$ python -q
>>> import numpy as np
>>> from numpy import linalg as LA
>>> np.set_printoptions(suppress=True, linewidth=200)
>>> K = np.tril(np.array([[-1, 4, 9], [-2, -1, 6], [3, -3, -9]]), -1) + np.eye(3, dtype=int)
>>> K
array([[ 1,  0,  0],
       [-2,  1,  0],
       [ 3, -3,  1]])
>>> A2 = np.array([[-3, 3], [7, 6], [7, -6]])
>>> LA.matrix_rank(K @ A2)
np.int64(2)
>>> A2.T @ K.T
array([[ -3,  13, -23],
       [  3,   0, -15]])
>>> np.vstack([K, A2.T]).shape
(5, 3)
>>> vec = np.array([2, 0, 1])
>>> target = K @ vec
>>> beta, lr = np.zeros(3), 1 / LA.norm(K, 2) ** 2
>>> for i in range(200):
...     beta -= lr * K.T @ (K @ beta - target)
...     if i % 50 == 0: print(i, round(LA.norm(K @ beta - target), 2))
... 
0 0.85
50 0.24
100 0.2
150 0.19
>>> beta.round(2)
array([ 1.87, -0.37,  0.25])
>>> np.round(LA.cond(K), 2)
np.float64(23.96)
>>> np.round(LA.eigvals(K), 2)
array([1., 1., 1.])
>>> round(LA.det(K.T), 2)
np.float64(1.0)
>>> np.round(LA.det(K[::-1]), 2)
np.float64(-1.0)
>>> np.einsum("ij,ji->", K, K)
np.int64(3)
>>> np.poly(K)
array([ 1., -3.,  3., -1.])
>>> np.einsum("ii->", K)
np.int64(3)
>>> np.kron(np.eye(2, dtype=int), K)
array([[ 1,  0,  0,  0,  0,  0],
       [-2,  1,  0,  0,  0,  0],
       [ 3, -3,  1,  0,  0,  0],
       [ 0,  0,  0,  1,  0,  0],
       [ 0,  0,  0, -2,  1,  0],
       [ 0,  0,  0,  3, -3,  1]])
>>> W = np.array([[-1, -2, -3, -3, -1, 2],
...     [-1, -3, 0, 1, 1, 1],
...     [-5, 5, -3, -2, -4, 3]])
>>> beta = np.array([1, -3, -2, 1, -3, 3])
>>> H = np.maximum(K @ W + beta, 0)
>>> np.round((H > 0).mean(axis=0), 2)
array([0.33, 0.33, 0.33, 0.33, 0.  , 0.67])
>>> (H > 0).astype(int)
array([[0, 0, 0, 0, 0, 1],
       [1, 0, 1, 1, 0, 0],
       [0, 1, 0, 0, 0, 1]])
>>> H
array([[0, 0, 0, 0, 0, 5],
       [2, 0, 4, 8, 0, 0],
       [0, 5, 0, 0, 0, 9]])
>>> C = np.array([[3, 0], [1, 0], [0, 2], [2, 3], [1, 3], [0, 0]])
>>> W @ C
array([[-12, -18],
       [ -3,   6],
       [-18, -24]])
>>> (H @ C).round(6).argmax(axis=1)
array([0, 1, 0])
>>> feats = np.loadtxt("mat.csv", delimiter=",")
>>> feats
array([[ 7.,  0.,  0.,  0.,  0.,  0.],
       [ 0.,  1.,  0.,  0.,  0.,  0.],
       [ 0.,  0.,  9.,  0.,  0.,  0.],
       [ 0.,  0.,  0., -9.,  0.,  0.],
       [ 0.,  0.,  0.,  0.,  9.,  0.],
       [ 0.,  0.,  0.,  0.,  0.,  4.]])
>>> # triangular, det is the product of the diagonal
>>> rng = np.random.default_rng(687)
>>> idx = rng.permutation(6)
>>> A2 = feats[:, idx] * rng.choice([-1, 1], 6)
>>> A2
array([[ 7.,  0., -0.,  0., -0.,  0.],
       [ 0.,  0., -1.,  0., -0.,  0.],
       [ 0.,  0., -0.,  0., -9.,  0.],
       [ 0., -9., -0.,  0., -0.,  0.],
       [ 0.,  0., -0.,  9., -0.,  0.],
       [ 0.,  0., -0.,  0., -0.,  4.]])
>>> left, _, vt = LA.svd(feats.T @ A2)
>>> idx
array([0, 3, 1, 4, 2, 5])
>>> evals, V = LA.eigh(feats)
>>> np.round(LA.eigvalsh(feats @ feats), 2)
array([ 1., 16., 49., 81., 81., 81.])
>>> np.round(LA.eigvalsh(feats + 4 * np.eye(6)), 2)
array([-5.,  5.,  8., 11., 13., 13.])
>>> V.T @ feats @ V
array([[-9.,  0.,  0.,  0.,  0.,  0.],
       [ 0.,  1.,  0.,  0.,  0.,  0.],
       [ 0.,  0.,  4.,  0.,  0.,  0.],
       [ 0.,  0.,  0.,  7.,  0.,  0.],
       [ 0.,  0.,  0.,  0.,  9.,  0.],
       [ 0.,  0.,  0.,  0.,  0.,  9.]])
>>> (evals > 1e-8).sum(), (evals < -1e-8).sum()
(np.int64(5), np.int64(1))
>>> np.round(LA.svd(feats, compute_uv=False), 2)
array([9., 9., 9., 7., 4., 1.])
>>> (feats != 0).astype(int)
array([[1, 0, 0, 0, 0, 0],
       [0, 1, 0, 0, 0, 0],
       [0, 0, 1, 0, 0, 0],
       [0, 0, 0, 1, 0, 0],
       [0, 0, 0, 0, 1, 0],
       [0, 0, 0, 0, 0, 1]])
>>> f = np.array([0, -2])
>>> np.array([np.convolve(row, f, "same") for row in feats])
array([[  0., -14.,   0.,   0.,   0.,   0.],
       [  0.,   0.,  -2.,   0.,   0.,   0.],
       [  0.,   0.,   0., -18.,   0.,   0.],
       [  0.,   0.,   0.,   0.,  18.,   0.],
       [  0.,   0.,   0.,   0.,   0., -18.],
       [  0.,   0.,   0.,   0.,   0.,   0.]])
>>> np.correlate(feats[2], feats[3], "full")
array([  0.,   0.,   0.,   0., -81.,   0.,   0.,   0.,   0.,   0.,   0.])
>>> evals, V = LA.eigh(feats)
>>> vec = np.array([2, 3, -2, -2, 3, 1])
>>> vec @ feats @ vec
np.float64(122.0)
>>> V * np.abs(evals) @ V.T
array([[7., 0., 0., 0., 0., 0.],
       [0., 1., 0., 0., 0., 0.],
       [0., 0., 9., 0., 0., 0.],
       [0., 0., 0., 9., 0., 0.],
       [0., 0., 0., 0., 9., 0.],
       [0., 0., 0., 0., 0., 4.]])
>>> np.round(vec @ feats @ vec / (vec @ vec), 2), evals[0], evals[-1]
(np.float64(3.94), np.float64(-9.0), np.float64(9.0))
>>> np.abs(feats).sum(axis=1).max(), np.abs(evals).max()
(np.float64(9.0), np.float64(9.0))
>>> A = np.array([[-2.0, 1.0, 1.0, 1.0, 1.0],
...     [1.0, -2.0, 1.0, 1.0, 1.0],
...     [1.0, 1.0, -2.0, 1.0, 1.0],
...     [1.0, 1.0, 1.0, -2.0, 1.0],
...     [1.0, 1.0, 1.0, 1.0, -2.0]])
>>> evals, V = LA.eigh(A)
>>> np.round(V @ np.diag(evals) @ V.T, 2)
array([[-2.,  1.,  1.,  1.,  1.],
       [ 1., -2.,  1.,  1.,  1.],
       [ 1.,  1., -2.,  1.,  1.],
       [ 1.,  1.,  1., -2.,  1.],
       [ 1.,  1.,  1.,  1., -2.]])
>>> evals.round(2)
array([-3., -3., -3., -3.,  2.])
>>> np.round(LA.svd(A, compute_uv=False), 2)
array([3., 3., 3., 3., 2.])
>>> np.round(np.abs(V[:, -1]), 2)
array([0.45, 0.45, 0.45, 0.45, 0.45])
>>> np.round(evals.sum(), 2), np.trace(A)
(np.float64(-10.0), np.float64(-10.0))
>>> (A @ A)[0]
array([ 8., -1., -1., -1., -1.])
>>> np.allclose(A @ A.T, A.T @ A)
True
>>> np.fft.fft(A[0])
array([ 2.+0.j, -3.+0.j, -3.+0.j, -3.+0.j, -3.+0.j])
>>> Q = A.astype(float).copy()
>>> for j in range(5):
...     Q[:, j] -= Q[:, :j] @ (Q[:, :j].T @ Q[:, j])
...     Q[:, j] /= LA.norm(Q[:, j])
... 
>>> Q.round(2)
array([[-0.71,  0.27,  0.31,  0.37,  0.45],
       [ 0.35, -0.67,  0.31,  0.37,  0.45],
       [ 0.35,  0.4 , -0.62,  0.37,  0.45],
       [ 0.35,  0.4 ,  0.46, -0.55,  0.45],
       [ 0.35,  0.4 ,  0.46,  0.55, -0.45]])
>>> np.round(Q.T @ Q, 2) + 0
array([[1., 0., 0., 0., 0.],
       [0., 1., 0., 0., 0.],
       [0., 0., 1., 0., 0.],
       [0., 0., 0., 1., 0.],
       [0., 0., 0., 0., 1.]])
>>> f = np.array([0, 1, 1, 3, 0])
>>> A2 = Q + np.outer(f, np.eye(5)[1])
>>> LA.matrix_rank(LA.inv(A2) - LA.inv(Q), tol=1e-8)
np.int64(1)
>>> data = np.load("case16.npy")
>>> data
array([[-7.69, -8.48, -7.38],
       [-7.62, -8.38, -7.27],
       [-3.87, -3.37, -2.79],
       [ 1.33,  1.17,  1.75],
       [ 3.55,  3.89,  6.81],
       [ 3.97,  4.51,  8.04],
       [ 4.45,  5.28,  9.57],
       [10.54, 17.59, 34.08],
       [11.57, 20.  , 38.82],
       [12.8 , 22.93, 44.57],
       [16.07, 31.06, 60.44]])
>>> cen = data - data.mean(axis=0)
>>> V = LA.svd(cen)[2][:1]
>>> A2 = cen - cen @ V.T @ V
>>> np.round((cen @ V.T).std(axis=0), 2)
array([26.63])
>>> np.round(A2.std(axis=0), 2)
array([2.04, 0.92, 1.19])
>>> np.round(np.diag(V.T @ V), 2)
array([0.08, 0.22, 0.7 ])
>>> LA.norm(A2, axis=1).round(6).argmax()
np.int64(0)
>>> np.round(LA.norm(A2) / LA.norm(cen), 2)
np.float64(0.09)
>>> idx = rng.permutation(3)
>>> A2 = data[:, idx] * rng.choice([-1, 1], 3)
>>> A2
array([[ -7.69,   7.38,  -8.48],
       [ -7.62,   7.27,  -8.38],
       [ -3.87,   2.79,  -3.37],
       [  1.33,  -1.75,   1.17],
       [  3.55,  -6.81,   3.89],
       [  3.97,  -8.04,   4.51],
       [  4.45,  -9.57,   5.28],
       [ 10.54, -34.08,  17.59],
       [ 11.57, -38.82,  20.  ],
       [ 12.8 , -44.57,  22.93],
       [ 16.07, -60.44,  31.06]])
>>> left, _, vt = LA.svd(data.T @ A2)
>>> np.round(left @ vt, 2) + 0
array([[ 1.,  0.,  0.],
       [ 0.,  0.,  1.],
       [ 0., -1.,  0.]])
>>> idx
array([0, 2, 1])
>>> np.round(LA.lstsq(data, A2)[0], 2) + 0
array([[ 1.,  0.,  0.],
       [ 0.,  0.,  1.],
       [ 0., -1.,  0.]])
>>> dist = LA.norm(data[:, None] - data[None], axis=-1)
>>> dist.mean(axis=1).argmax()
np.int64(10)
>>> vec = np.array([5, 2, -5, -7, -5])
>>> target = A @ vec
>>> target
array([-25., -16.,   5.,  11.,   5.])
>>> np.round(LA.solve(A, A[:, 3]), 2)
array([-0., -0.,  0.,  1., -0.])
>>> np.round(LA.solve(A, -2 * target), 2)
array([-10.,  -4.,  10.,  14.,  10.])
>>> np.round(LA.solve(A.T, A[3]), 2)
array([-0., -0.,  0.,  1., -0.])
>>> arr = np.array([[15, 0, 0, 0], [15, 21, 0, 0], [10, 0, 0, 0], [10, 14, 0, 0]])
>>> np.einsum("ij,ji->", arr, arr)
np.int64(666)
>>> round(LA.det(arr.T), 2)
np.float64(0.0)
>>> np.kron(np.eye(2, dtype=int), arr)
array([[15,  0,  0,  0,  0,  0,  0,  0],
       [15, 21,  0,  0,  0,  0,  0,  0],
       [10,  0,  0,  0,  0,  0,  0,  0],
       [10, 14,  0,  0,  0,  0,  0,  0],
       [ 0,  0,  0,  0, 15,  0,  0,  0],
       [ 0,  0,  0,  0, 15, 21,  0,  0],
       [ 0,  0,  0,  0, 10,  0,  0,  0],
       [ 0,  0,  0,  0, 10, 14,  0,  0]])
>>> np.einsum("ii->", arr)
np.int64(36)
